% python3 -q
>>> import numpy as np
>>> np.set_printoptions(precision=1, suppress=True, linewidth=160, sign=" ")
>>> s = 20 * 0.5 ** np.arange(3)
>>> rng = np.random.default_rng(473)
>>> E = rng.normal(size=(25, 3)) * rng.permutation(s)
>>> print(E)
[[ -2.4  14.7  10.8]
 [  0.7  -2.7  -3.8]
 [  1.2 -13.1   3.1]
 [  0.6 -31.1   0.3]
 [ 14.6  -3.7   2.8]
 [ -2.9 -24.9   5.1]
 [ -3.8 -19.4 -13.9]
 [ -4.6 -13.  -23.7]
 [  4.8  73.3 -24.6]
 [ -2.6  19.1   2.4]
 [  6.1   7.3  -7.6]
 [  3.9  18.8   0.7]
 [  3.1 -17.6 -10.5]
 [  4.2  22.9 -15.1]
 [ -4.6   8.1   8.7]
 [  1.7  22.    8.7]
 [  3.1  13.   17.7]
 [  0.7 -22.5   4.1]
 [ -0.1 -21.9  -3.6]
 [ -6.9  12.4  16.4]
 [ -8.5  24.  -10.7]
 [-11.8  17.9   5.1]
 [ -4.2 -40.7  12.5]
 [ -4.8 -17.2 -20.5]
 [ -0.5   8.3  -4.8]]
>>> gram = E.T @ E
>>> print((E @ E.T).shape)
(25, 25)
>>> print(np.allclose(gram, gram.T))
True
>>> print(np.linalg.eigvalsh(gram)[::-1])
[ 14423.9   3337.9    700.7]
>>> gram = np.cov(E, rowvar=False)
>>> print(E.std(axis=0))
[  5.3  23.9  11.6]
>>> print(np.argsort(-E.std(axis=0).round(6), kind="stable"))
[ 1  2  0]
>>> print(np.polyfit(E[:, 0], E[:, 1], 1))
[ 0.5  1.6]
>>> print(np.round(np.corrcoef(E[:, 0], E[:, 1])[0, 1], 1))
0.1
>>> print(gram.shape)
(3, 3)
>>> Ac = E - E.mean(axis=0)
>>> evecs = np.linalg.svd(Ac)[2][:2]
>>> A2 = Ac - Ac @ evecs.T @ evecs
>>> print(np.round(np.cov(Ac @ evecs.T, rowvar=False), 1) + 0)
[[ 598.7    0. ]
 [   0.   136.9]]
